>>> import numpy as np
>>> np.set_printoptions(suppress=True, linewidth=200)
>>> ang = np.deg2rad(45)
>>> F = np.eye(4)
>>> F[np.ix_([0, 3], [0, 3])] = [[np.cos(ang), -np.sin(ang)], [np.sin(ang), np.cos(ang)]]
>>> F.round(2)
array([[ 0.71,  0.  ,  0.  , -0.71],
       [ 0.  ,  1.  ,  0.  ,  0.  ],
       [ 0.  ,  0.  ,  1.  ,  0.  ],
       [ 0.71,  0.  ,  0.  ,  0.71]])
>>> np.round(np.poly(F), 2)
array([ 1.  , -3.41,  4.83, -3.41,  1.  ])
>>> np.round(np.linalg.eigvals(F), 2)
array([0.71+0.71j, 0.71-0.71j, 1.  +0.j  , 1.  +0.j  ])
>>> round(float(np.linalg.det(2 * F)), 2), round(float(np.linalg.det(F)), 2)
(16.0, 1.0)
>>> B = np.array([[6], [5], [8], [4], [0], [9], [7]])
>>> Z = np.array([[1, 9, 2, 8, 7, 5, 1]])
>>> M = B @ Z
>>> M
array([[ 6, 54, 12, 48, 42, 30,  6],
       [ 5, 45, 10, 40, 35, 25,  5],
       [ 8, 72, 16, 64, 56, 40,  8],
       [ 4, 36,  8, 32, 28, 20,  4],
       [ 0,  0,  0,  0,  0,  0,  0],
       [ 9, 81, 18, 72, 63, 45,  9],
       [ 7, 63, 14, 56, 49, 35,  7]])
>>> left, sigma, vt = np.linalg.svd(M, full_matrices=False)
>>> sigma.round(2) + 0
array([246.93,   0.  ,   0.  ,   0.  ,   0.  ,   0.  ,   0.  ])
>>> round(float(np.sqrt((sigma ** 2).sum())), 2), np.round(np.linalg.norm(M), 2)
(246.93, np.float64(246.93))
>>> (sigma > 1e-8).sum()
np.int64(1)
>>> np.round(vt @ vt.T, 2) + 0
array([[1., 0., 0., 0., 0., 0., 0.],
       [0., 1., 0., 0., 0., 0., 0.],
       [0., 0., 1., 0., 0., 0., 0.],
       [0., 0., 0., 1., 0., 0., 0.],
       [0., 0., 0., 0., 1., 0., 0.],
       [0., 0., 0., 0., 0., 1., 0.],
       [0., 0., 0., 0., 0., 0., 1.]])
>>> np.abs(left[:, 0]).round(6).argmax()
np.int64(5)
>>> left, sigma, vt = np.linalg.svd(M)
>>> evecs = vt[:(sigma > 1e-8).sum()]
>>> rng = np.random.default_rng(35568)
>>> x = M[4] + 3 * M[0] + rng.integers(2) * np.eye(7)[5]
>>> x
array([ 18., 162.,  36., 144., 126.,  91.,  18.])
>>> np.allclose(evecs.T @ evecs @ x, x)
False
>>> np.abs(np.diag(np.linalg.qr(M)[1])) > 1e-9
array([ True, False, False, False, False, False, False])
>>> np.linalg.lstsq(M[:-1].T, M[-1])[2]
np.int32(1)
>>> try:
...     np.linalg.inv(M)
... except np.linalg.LinAlgError as e:
...     print(e)
... 
Singular matrix
>>> np.round(M @ np.linalg.pinv(M) @ M, 2)
array([[ 6., 54., 12., 48., 42., 30.,  6.],
       [ 5., 45., 10., 40., 35., 25.,  5.],
       [ 8., 72., 16., 64., 56., 40.,  8.],
       [ 4., 36.,  8., 32., 28., 20.,  4.],
       [ 0.,  0.,  0.,  0.,  0.,  0.,  0.],
       [ 9., 81., 18., 72., 63., 45.,  9.],
       [ 7., 63., 14., 56., 49., 35.,  7.]])
>>> round(float(np.linalg.norm(M, 2) / np.linalg.norm(M)), 2)
1.0
>>> np.linalg.matrix_rank(M, rtol=0.1)
np.int64(1)
>>> np.round(np.linalg.svd(M, compute_uv=False), 2) + 0
array([246.93,   0.  ,   0.  ,   0.  ,   0.  ,   0.  ,   0.  ])
>>> M.sum(axis=0)
array([ 39, 351,  78, 312, 273, 195,  39])
>>> np.linalg.matrix_rank(M)
np.int64(1)
>>> M.shape
(7, 7)
>>> np.diff(M, axis=0)
array([[ -1,  -9,  -2,  -8,  -7,  -5,  -1],
       [  3,  27,   6,  24,  21,  15,   3],
       [ -4, -36,  -8, -32, -28, -20,  -4],
       [ -4, -36,  -8, -32, -28, -20,  -4],
       [  9,  81,  18,  72,  63,  45,   9],
       [ -2, -18,  -4, -16, -14, -10,  -2]])
>>> np.abs(M).max()
np.int64(81)
>>> np.unravel_index(np.abs(M).argmax(), M.shape)
(np.int64(5), np.int64(1))
>>> np.count_nonzero(M)
np.int64(42)
>>> arr = np.array([[-1, -2, -2, 0, 2, 2, -2],
...     [1, 0, 2, -2, -1, 1, 1],
...     [2, -1, 2, 2, 1, 0, -1],
...     [0, -2, 0, -1, 2, -2, 1]])
>>> arr
array([[-1, -2, -2,  0,  2,  2, -2],
       [ 1,  0,  2, -2, -1,  1,  1],
       [ 2, -1,  2,  2,  1,  0, -1],
       [ 0, -2,  0, -1,  2, -2,  1]])
>>> T = np.stack([arr, 2 * arr, arr[::-1]])
>>> T.shape
(3, 4, 7)
>>> np.linalg.matrix_rank(T.reshape(3, -1))
np.int64(2)
>>> np.linalg.matrix_rank(T)
array([4, 4, 4])
>>> T.sum(axis=0)
array([[-3, -8, -6, -1,  8,  4, -5],
       [ 5, -1,  8, -4, -2,  3,  2],
       [ 7, -3,  8,  4,  2,  1, -2],
       [-1, -8, -2, -3,  8, -4,  1]])
>>> np.round(np.linalg.norm(T, axis=(1, 2)), 2)
array([ 7.87, 15.75,  7.87])
>>> W = np.array([[3, 5, 4, 8, 2, 9],
...     [4, 4, 2, 4, 7, 5],
...     [7, 7, 2, 2, 7, 4],
...     [1, 9, 8, 4, 5, 7],
...     [4, 4, 8, 8, 0, 7],
...     [8, 3, 7, 5, 4, 2],
...     [5, 7, 3, 5, 5, 2]])
>>> c = np.array([4, -2, -5, 1, -1, -2])
>>> act = np.maximum(arr @ W + c, 0)
>>> (act > 0).astype(int)
array([[0, 0, 1, 0, 0, 0],
       [1, 1, 0, 1, 1, 0],
       [1, 1, 1, 1, 1, 1],
       [0, 0, 0, 0, 0, 0]])
>>> np.linalg.matrix_rank(act)
np.int64(3)
>>> act
array([[ 0,  0,  7,  0,  0,  0],
       [28,  5,  0,  7, 14,  0],
       [21, 33, 26, 28, 15, 38],
       [ 0,  0,  0,  0,  0,  0]])
>>> Z = np.array([[-2, -1, -1],
...     [3, 3, -2],
...     [-2, -1, -3],
...     [-1, 5, -3],
...     [1, 1, -5],
...     [-3, -5, -2]])
>>> (act @ Z).round(6).argmax(axis=1)
array([1, 1, 1, 0])
>>> B = arr / np.sqrt((arr ** 2).mean(axis=1, keepdims=True))
>>> np.round(np.linalg.norm(B, axis=1), 2)
array([2.65, 2.65, 2.65, 2.65])
>>> np.linalg.matrix_rank(arr - arr.mean(axis=1, keepdims=True))
np.int64(4)
>>> np.linalg.matrix_rank(B) == np.linalg.matrix_rank(arr)
np.True_
>>> feats = np.loadtxt("out10.csv", delimiter=",")
>>> feats
array([[ 9.,  0., -6.,  6.,  0., -4.],
       [ 3.,  3., -9.,  2.,  2., -6.],
       [ 6., -3.,  3.,  4., -2.,  2.],
       [ 9.,  0., -6.,  9.,  0., -6.],
       [ 3.,  3., -9.,  3.,  3., -9.],
       [ 6., -3.,  3.,  6., -3.,  3.]])
>>> rank = np.linalg.matrix_rank(feats)
>>> rank
np.int64(4)
>>> null = np.linalg.svd(feats)[2][rank:].T
>>> [int(np.linalg.matrix_rank(np.delete(feats, i, axis=0))) for i in range(6)]
[4, 4, 4, 4, 4, 4]
>>> np.allclose(feats @ null, 0)
True
>>> [int(np.linalg.matrix_rank(feats[:i])) for i in range(1, len(feats) + 1)]
[1, 2, 2, 3, 4, 4]
>>> J = np.loadtxt("run15.csv", delimiter=",")
>>> J
array([[ 0.,  2., -3.,  3.,  3.,  0.],
       [ 0.,  0.,  2., -3.,  3.,  3.],
       [ 3.,  0.,  0.,  2., -3.,  3.],
       [ 3.,  3.,  0.,  0.,  2., -3.],
       [-3.,  3.,  3.,  0.,  0.,  2.],
       [ 2., -3.,  3.,  3.,  0.,  0.]])
>>> z = rng.permutation(6)
>>> z
array([0, 5, 2, 1, 3, 4])
>>> B = J[z][:, z]
>>> np.diag(B)
array([0., 0., 0., 0., 0., 0.])
>>> np.round(np.linalg.det(B), 2), np.round(np.linalg.det(J[z]), 2)
(np.float64(-20800.0), np.float64(20800.0))
>>> np.allclose(B, J)
False
>>> mat = np.load("sample17.npy")
>>> mat.round(2)
array([[0.2 , 0.  , 0.1 , 0.3 , 0.2 , 0.  , 0.2 ],
       [0.12, 0.18, 0.12, 0.12, 0.18, 0.18, 0.12],
       [0.17, 0.17, 0.17, 0.08, 0.17, 0.08, 0.17],
       [0.33, 0.  , 0.22, 0.33, 0.  , 0.11, 0.  ],
       [0.09, 0.18, 0.09, 0.09, 0.36, 0.09, 0.09],
       [0.21, 0.14, 0.07, 0.  , 0.21, 0.21, 0.14],
       [0.  , 0.15, 0.23, 0.15, 0.  , 0.15, 0.31]])
>>> z = rng.permutation(7)
>>> B = mat[:, z] * rng.choice([-1, 1], 7)
>>> B.round(2)
array([[-0.  ,  0.1 , -0.3 , -0.2 ,  0.2 , -0.  , -0.2 ],
       [-0.18,  0.12, -0.12, -0.18,  0.12, -0.18, -0.12],
       [-0.08,  0.17, -0.08, -0.17,  0.17, -0.17, -0.17],
       [-0.11,  0.22, -0.33, -0.  ,  0.33, -0.  , -0.  ],
       [-0.09,  0.09, -0.09, -0.36,  0.09, -0.18, -0.09],
       [-0.21,  0.07, -0.  , -0.21,  0.21, -0.14, -0.14],
       [-0.15,  0.23, -0.15, -0.  ,  0.  , -0.15, -0.31]])
>>> left, _, vt = np.linalg.svd(mat.T @ B)
>>> np.round(np.linalg.lstsq(mat, B)[0], 2) + 0
array([[ 0.,  0.,  0.,  0.,  1.,  0.,  0.],
       [ 0.,  0.,  0.,  0.,  0., -1.,  0.],
       [ 0.,  1.,  0.,  0.,  0.,  0.,  0.],
       [ 0.,  0., -1.,  0.,  0.,  0.,  0.],
       [ 0.,  0.,  0., -1.,  0.,  0.,  0.],
       [-1.,  0.,  0.,  0.,  0.,  0.,  0.],
       [ 0.,  0.,  0.,  0.,  0.,  0., -1.]])
>>> data = np.loadtxt("case3.csv", delimiter=",")
>>> data
array([[-2.7 ,  1.27, -0.25,  2.73,  0.17],
       [ 1.58,  0.54, -0.13,  0.86,  0.03],
       [ 0.23, -0.34,  0.49, -1.24, -0.28],
       [-3.41, -0.7 , -0.31,  0.23,  0.35],
       [-0.28,  1.11,  0.02,  2.08, -0.66],
       [-1.18, -0.08, -0.03, -4.78,  0.51],
       [-0.01, -0.83,  0.11,  0.96,  0.59],
       [ 0.27, -0.51, -0.14, -1.05, -0.27],
       [-1.01, -0.38, -0.03,  1.7 ,  0.22],
       [ 0.76, -0.28,  0.11, -2.31, -0.28],
       [-0.33,  0.08, -0.01,  1.63,  0.13],
       [ 0.18,  0.45, -0.4 , -0.33,  0.22],
       [ 1.03, -0.75, -0.14, -2.1 ,  0.57],
       [ 3.36,  0.85, -0.21,  0.82, -0.56],
       [-0.83, -0.75, -0.04,  5.16, -0.33],
       [-2.47, -0.41, -0.17, -0.08, -0.36],
       [ 0.01, -0.57, -0.09,  3.83, -0.19],
       [-0.81,  1.14, -0.02, -2.85,  0.19],
       [ 0.47,  0.13,  0.1 ,  5.07,  0.14],
       [ 0.83,  0.68,  0.25, -4.69, -0.08],
       [ 2.02,  0.17, -0.3 , -0.61,  0.27],
       [-0.75, -0.34,  0.11, -6.62,  0.04],
       [ 0.6 , -0.1 ,  0.  , -2.32,  0.6 ],
       [-0.92,  0.15, -0.43,  1.02,  0.02],
       [ 1.6 , -1.7 ,  0.2 ,  2.63, -0.16],
       [-0.58, -0.01,  0.09,  0.23,  0.59],
       [ 1.47, -0.77, -0.03,  5.44, -0.34],
       [-2.02, -0.49, -0.1 ,  3.  , -0.13]])
>>> C2 = np.cov(data, rowvar=False)
>>> np.round(data.std(axis=0), 2)
array([1.47, 0.68, 0.2 , 2.96, 0.35])
>>> np.argsort(-data.std(axis=0).round(6), kind="stable")
array([3, 0, 1, 4, 2])
>>> np.round(np.polyfit(data[:, 3], data[:, 2], 1), 2)
array([-0.01, -0.04])
>>> Z = data[[27, 2]].astype(float)
>>> for _ in range(5):
...     z = np.linalg.norm(data[:, None] - Z, axis=-1).argmin(axis=1)
...     Z = np.array([data[z == j].mean(axis=0) for j in range(2)])
... 
>>> z
array([0, 1, 1, 0, 0, 1, 0, 1, 0, 1, 0, 1, 1, 1, 0, 1, 0, 1, 0, 1, 1, 1, 1, 0, 0, 1, 0, 0])
>>> np.round(Z[1] - Z[0], 2)
array([ 0.95,  0.33,  0.03, -4.53,  0.09])
>>> Z.round(2)
array([[-0.61, -0.27, -0.07,  2.73, -0.01],
       [ 0.34,  0.07, -0.03, -1.8 ,  0.08]])
>>> K = np.array([[0, 1, 0, 0, 0, 0],
...     [0, 0, 0, 0, 0, 0],
...     [0, 0, 0, 9, 0, 0],
...     [1, 0, 0, 0, 0, 0],
...     [0, 0, 0, 0, 0, 0],
...     [0, 0, 0, 0, 8, 0]])
>>> np.round(np.linalg.norm(K, axis=0), 2)
array([1., 1., 0., 9., 8., 0.])
>>> K @ K.T
array([[ 1,  0,  0,  0,  0,  0],
       [ 0,  0,  0,  0,  0,  0],
       [ 0,  0, 81,  0,  0,  0],
       [ 0,  0,  0,  1,  0,  0],
       [ 0,  0,  0,  0,  0,  0],
       [ 0,  0,  0,  0,  0, 64]])
>>> np.round(np.linalg.svd(K, compute_uv=False), 2)
array([9., 8., 1., 1., 0., 0.])
>>> np.round(np.linalg.pinv(K), 2)
array([[0.  , 0.  , 0.  , 1.  , 0.  , 0.  ],
       [1.  , 0.  , 0.  , 0.  , 0.  , 0.  ],
       [0.  , 0.  , 0.  , 0.  , 0.  , 0.  ],
       [0.  , 0.  , 0.11, 0.  , 0.  , 0.  ],
       [0.  , 0.  , 0.  , 0.  , 0.  , 0.12],
       [0.  , 0.  , 0.  , 0.  , 0.  , 0.  ]])
>>> np.linalg.lstsq(K[:-1].T, K[-1])[2]
np.int32(3)
>>> np.allclose(K[:-1].T @ np.linalg.lstsq(K[:-1].T, K[-1])[0], K[-1])
False
>>> np.unique(K.round(6), axis=0).shape
(5, 6)
>>> np.round(K @ np.linalg.pinv(K) @ K, 2)
array([[0., 1., 0., 0., 0., 0.],
       [0., 0., 0., 0., 0., 0.],
       [0., 0., 0., 9., 0., 0.],
       [1., 0., 0., 0., 0., 0.],
       [0., 0., 0., 0., 0., 0.],
       [0., 0., 0., 0., 8., 0.]])
>>> np.flatnonzero(np.linalg.matrix_power((K != 0) + (K.T != 0) + np.eye(6), 6)[4])
array([4, 5])
>>> np.round(np.linalg.det(K), 2)
np.float64(0.0)
